In [1]: import numpy as np

In [2]: from numpy import linalg as LA

In [3]: np.set_printoptions(precision=4, suppress=True, linewidth=120, floatmode="fixed")

In [4]: C = np.array([[-0.5, -0.6, -0.5, 0.6, 0.5, -0.4, 1.3, -0.9, 0.7],
   ...:     [2.2, -0.2, 1.0, -0.4, 0.0, 0.0, -0.2, -0.4, -0.6]])

In [5]: rng = np.random.default_rng(82996)

In [6]: K = np.array([[1, 2],
   ...:     [2, 0],
   ...:     [0, -1],
   ...:     [2, 2],
   ...:     [0, 0],
   ...:     [1, -2],
   ...:     [2, -2],
   ...:     [2, -2],
   ...:     [2, -1],
   ...:     [-1, 1],
   ...:     [-2, 1],
   ...:     [2, 0],
   ...:     [-2, -2],
   ...:     [0, 2],
   ...:     [0, 1],
   ...:     [-1, 1],
   ...:     [2, -2],
   ...:     [2, 1],
   ...:     [-1, -1],
   ...:     [-1, 1],
   ...:     [-2, 2],
   ...:     [-1, 0],
   ...:     [0, -2],
   ...:     [1, 1],
   ...:     [-1, -1],
   ...:     [-2, -1],
   ...:     [-1, 1],
   ...:     [0, -2],
   ...:     [0, 0],
   ...:     [-2, -1],
   ...:     [1, 1],
   ...:     [1, -1],
   ...:     [1, 1],
   ...:     [0, 2],
   ...:     [1, 2],
   ...:     [2, 0],
   ...:     [-1, 1]]) @ C + 0.1 * rng.normal(size=(37, 9))

In [7]: K
Out[7]: 
array([[ 4.0511, -0.9905,  1.5658, -0.2570,  0.4638, -0.4045,  0.9170, -1.6522, -0.5275],
       [-0.9671, -1.0585, -1.1858,  1.2526,  1.0361, -0.8924,  2.4261, -1.9452,  1.4511],
       [-2.1321, -0.0028, -1.0134,  0.2770,  0.0796,  0.0054,  0.1695,  0.3123,  0.7065],
       [ 3.3565, -1.8316,  1.0672,  0.1767,  0.9570, -0.6117,  2.1842, -2.6288,  0.3108],
       [ 0.0903,  0.0011, -0.1187, -0.0562, -0.1224, -0.0855, -0.0738,  0.0882,  0.2125],
       [-4.8250, -0.1017, -2.5334,  1.4276,  0.6398, -0.4328,  1.6335, -0.1168,  1.9276],
       [-5.1341, -0.9245, -2.9713,  2.0902,  0.9324, -0.8046,  2.8132, -0.9658,  2.6319],
       [-5.2707, -0.7563, -3.0797,  1.9184,  0.9975, -0.8265,  2.9523, -0.8759,  2.7443],
       [-3.2288, -0.8638, -1.9122,  1.6520,  1.0883, -0.8609,  2.7360, -1.3341,  2.0612],
       [ 2.7364,  0.4456,  1.6340, -1.0054, -0.5414,  0.4146, -1.4885,  0.5648, -1.1416],
       [ 3.1649,  1.0518,  2.0216, -1.5490, -1.0111,  0.8872, -2.8947,  1.4068, -2.0105],
       [-0.8791, -1.2760, -1.0603,  1.1929,  0.8779, -0.9722,  2.4867, -1.7060,  1.3298],
       [-3.3787,  1.7570, -0.9007, -0.4681, -0.8972,  0.5998, -2.2602,  2.4610, -0.2168],
       [ 4.3352, -0.6157,  2.0241, -0.6890,  0.0175,  0.3083, -0.4928, -0.8184, -1.1082],
       [ 2.1809, -0.2456,  0.9998, -0.4380, -0.1191,  0.0159, -0.2172, -0.5242, -0.5965],
       [ 2.5445,  0.5023,  1.5585, -0.9688, -0.3432,  0.4219, -1.4947,  0.5859, -1.5089],
       [-5.5001, -0.6826, -2.8637,  1.9545,  1.1698, -0.7427,  3.1324, -0.9913,  2.6596],
       [ 1.1219, -1.5573,  0.0745,  0.7947,  1.0078, -0.8657,  2.4509, -1.9716,  0.6300],
       [-1.6713,  0.8992, -0.3551, -0.1833, -0.4434,  0.2857, -1.1271,  1.2623, -0.1825],
       [ 2.7004,  0.2184,  1.4661, -1.0291, -0.5722,  0.3422, -1.4626,  0.5757, -1.6824],
       [ 5.4070,  0.6623,  2.9386, -1.9566, -0.9554,  0.6772, -3.0545,  1.0825, -2.5355],
       [ 0.5811,  0.5681,  0.5249, -0.7929, -0.4858,  0.3976, -1.1389,  0.7967, -0.8134],
       [-4.5106,  0.2573, -1.9911,  0.5164, -0.2174, -0.0069,  0.5118,  0.6536,  1.1578],
       [ 1.7575, -0.7180,  0.4677,  0.2928,  0.3761, -0.4157,  1.1570, -1.4023,  0.0750],
       [-1.6996,  0.9966, -0.3752, -0.1738, -0.4689,  0.2203, -0.9802,  1.1809, -0.1903],
       [-1.1532,  1.2746, -0.1052, -0.8368, -0.7642,  0.8129, -2.4175,  2.3727, -0.8191],
       [ 2.7880,  0.2781,  1.3676, -1.0284, -0.6324,  0.1256, -1.4509,  0.5425, -1.1909],
       [-4.4982,  0.3332, -1.9822,  0.9199, -0.0871,  0.1121,  0.4119,  0.9019,  1.2420],
       [ 0.0702, -0.0422, -0.0095, -0.0416, -0.0277,  0.0813,  0.1741, -0.0828,  0.0943],
       [-1.1437,  1.5222, -0.2949, -0.8314, -0.9453,  0.6941, -2.5091,  2.1216, -0.8141],
       [ 1.5208, -0.7886,  0.6718,  0.1832,  0.3575, -0.3837,  1.0903, -1.4932,  0.2031],
       [-2.6915, -0.4286, -1.5750,  0.9951,  0.5977, -0.3083,  1.4303, -0.4667,  1.3531],
       [ 1.7483, -0.6863,  0.5082,  0.1855,  0.5050, -0.4293,  1.1898, -1.3598,  0.2192],
       [ 4.3836, -0.4106,  1.9225, -0.5500,  0.1438, -0.1127, -0.3525, -0.9715, -1.0510],
       [ 3.9990, -1.0758,  1.6680, -0.0575,  0.5568, -0.4348,  0.9063, -1.6683, -0.5525],
       [-1.0096, -1.0814, -0.8399,  1.1924,  1.0040, -0.8276,  2.7127, -1.7165,  1.3771],
       [ 2.7309,  0.5528,  1.4244, -1.0187, -0.5931,  0.4574, -1.6282,  0.5053, -1.4072]])

In [8]: cen = K - K.mean(axis=0)

In [9]: V = LA.svd(cen)[2][:2]

In [10]: out = cen - cen @ V.T @ V

In [11]: LA.norm(out, axis=1).round(6).argmax()
Out[11]: np.int64(22)

In [12]: np.round(np.cov(cen @ V.T, rowvar=False), 4) + 0
Out[12]: 
array([[16.2500,  0.0000],
       [ 0.0000,  6.0262]])

In [13]: np.round(LA.norm(out) / LA.norm(cen), 4)
Out[13]: np.float64(0.0595)

In [14]: out = np.c_[K[:, :8] @ np.array([[0, 1, 1, 1, 2, 1, 2, 2],
    ...:     [2, 0, 1, 1, 2, 1, 0, 2],
    ...:     [1, 2, 1, 1, 0, 2, 1, 0],
    ...:     [0, 0, 1, 2, 0, 1, 2, 1],
    ...:     [2, 1, 1, 1, 2, 2, 1, 1],
    ...:     [2, 0, 2, 1, 1, 0, 1, 0],
    ...:     [2, 2, 1, 1, 2, 1, 2, 1],
    ...:     [1, 1, 2, 2, 2, 2, 0, 1]]), np.array([1, 3, 3, 3, 2, 3, 3, 1, 2, 1, 0, 2, 0, 3, 2, 0, 1, 0, 1, 0, 0, 2, 2, 1, 0, 2, 2, 2, 1, 3, 1, 0, 3, 0, 3, 3, 3])]

In [15]: out
Out[15]: 
array([[ -0.1146,   7.8285,   1.6370,   1.7844,   5.1741,   4.4755,  11.0474,   5.5928,   1.0000],
       [ -0.1085,   0.6043,  -4.1719,  -2.0269,  -1.9097,  -2.5368,   4.3811,  -1.2817,   3.0000],
       [ -0.1977,  -3.4279,  -1.9868,  -1.7152,  -3.1416,  -2.9312,  -4.2997,  -3.4314,   3.0000],
       [ -0.1656,   8.1877,  -0.5709,   0.2175,   3.4630,   2.6767,  12.8473,   3.7389,   3.0000],
       [ -0.5918,  -0.3291,  -0.2743,  -0.2450,  -0.1189,  -0.3446,  -0.4061,   0.0184,   2.0000],
       [  0.8274,  -6.1019,  -4.8583,  -2.9980,  -5.9732,  -5.8864,  -5.8542,  -6.2694,   3.0000],
       [  0.0958,  -5.4837,  -6.7349,  -3.8401,  -7.3623,  -7.1646,  -3.3049,  -7.2473,   3.0000],
       [  0.7785,  -5.4038,  -6.6432,  -3.8982,  -6.7325,  -7.0724,  -3.7086,  -7.0615,   1.0000],
       [  0.9530,  -1.8269,  -4.9184,  -2.4054,  -4.0655,  -4.0204,   0.6339,  -4.0428,   2.0000],
       [ -0.1405,   3.0510,   3.7396,   2.3196,   3.8485,   4.0030,   1.9924,   3.8936,   1.0000],
       [ -0.5052,   1.8144,   5.3714,   2.9353,   4.3227,   4.6076,  -0.6598,   4.3855,   0.0000],
       [ -0.5336,   1.1455,  -4.0143,  -1.8493,  -1.9652,  -2.2524,   4.4464,  -1.4587,   2.0000],
       [ -0.0408,  -8.1365,  -0.0263,  -1.0941,  -4.0364,  -3.0237, -13.4121,  -4.4080,   0.0000],
       [ -0.3597,   6.5969,   3.5591,   2.5618,   5.1600,   4.9842,   8.6567,   5.4564,   3.0000],
       [ -0.6563,   3.1029,   1.1442,   0.6903,   2.1655,   1.9931,   3.9479,   2.5720,   2.0000],
       [  0.3168,   2.9147,   3.8140,   2.4233,   4.0114,   4.1856,   1.7991,   3.8727,   0.0000],
       [  1.8988,  -4.7844,  -6.2577,  -3.5606,  -6.4863,  -6.4663,  -3.2632,  -7.1000,   1.0000],
       [  0.1741,   5.2089,  -1.7822,  -0.1217,   1.2375,   1.0316,   8.9516,   1.4109,   0.0000],
       [  0.1362,  -3.8167,   0.2151,  -0.2538,  -1.8747,  -1.1548,  -6.4760,  -2.0355,   1.0000],
       [ -0.9067,   2.7108,   3.1568,   1.7855,   3.2614,   3.3662,   1.6534,   3.3492,   0.0000],
       [ -1.3197,   5.3022,   6.5607,   3.9269,   6.9610,   7.1895,   3.4521,   7.2546,   0.0000],
       [  0.0038,  -0.3360,   1.6452,   0.4547,   1.0401,   0.8890,  -2.2645,   0.6776,   2.0000],
       [ -0.2480,  -7.0330,  -4.1402,  -3.6169,  -6.6175,  -6.3349,  -9.1802,  -7.0421,   2.0000],
       [ -0.1358,   3.9805,  -0.3030,   0.4055,   1.9248,   1.3723,   6.8426,   2.5026,   1.0000],
       [  0.3414,  -3.6984,   0.1014,  -0.2928,  -1.7220,  -1.1833,  -6.3311,  -1.8481,   0.0000],
       [  0.0791,  -4.5901,   2.3690,   0.7192,  -0.5623,  -0.1263,  -8.8715,  -1.4030,   2.0000],
       [ -1.4491,   2.5314,   2.6582,   1.5042,   3.1762,   3.1421,   1.4783,   3.5630,   2.0000],
       [  0.4598,  -6.8240,  -2.8746,  -2.0668,  -5.7646,  -5.1680,  -8.2901,  -6.1835,   2.0000],
       [  0.2787,   0.2890,   0.1204,  -0.0025,   0.2646,  -0.0793,   0.4498,   0.0781,   1.0000],
       [ -0.6497,  -5.5755,   1.4290,  -0.0965,  -1.2146,  -1.1993,  -9.5147,  -1.4072,   3.0000],
       [ -0.2703,   3.9094,  -0.7186,  -0.1517,   0.9901,   1.0781,   6.2343,   1.6024,   1.0000],
       [  0.5406,  -2.8499,  -3.2220,  -1.9185,  -3.4259,  -3.5827,  -1.8176,  -3.6837,   0.0000],
       [  0.3070,   4.2894,  -0.1276,   0.4872,   2.3649,   1.7442,   6.8311,   2.6446,   3.0000],
       [ -0.5129,   6.6960,   2.9685,   2.5313,   5.4730,   5.2603,   8.9159,   6.2159,   0.0000],
       [ -0.0954,   8.0361,   1.7907,   2.1680,   5.0012,   4.8851,  11.4857,   5.5838,   3.0000],
       [  1.0592,   2.0235,  -3.1099,  -1.0900,  -1.0091,  -1.2907,   5.1275,  -0.9894,   3.0000],
       [ -0.4924,   2.2355,   3.3937,   1.9175,   3.5929,   3.3100,   1.4567,   3.8328,   3.0000]])

In [16]: LA.norm(LA.qr(K)[0].T @ out, axis=0) ** 2 / ((out ** 2).sum(axis=0) + 1e-12)
Out[16]: array([1.0000, 1.0000, 1.0000, 1.0000, 1.0000, 1.0000, 1.0000, 1.0000, 0.2129])

In [17]: np.round(LA.norm(out - K @ LA.lstsq(K, out)[0], axis=0), 4) + 0
Out[17]: array([ 0.0000,  0.0000,  0.0000,  0.0000,  0.0000,  0.0000,  0.0000,  0.0000, 10.6093])

In [18]: LA.matrix_rank(out)
Out[18]: np.int64(9)

In [19]: LA.matrix_rank(np.c_[K, out])
Out[19]: np.int64(10)

In [20]: np.round(LA.lstsq(K, out[:, 0])[0], 4) + 0
Out[20]: array([0.0000, 2.0000, 1.0000, 0.0000, 2.0000, 2.0000, 2.0000, 1.0000, 0.0000])
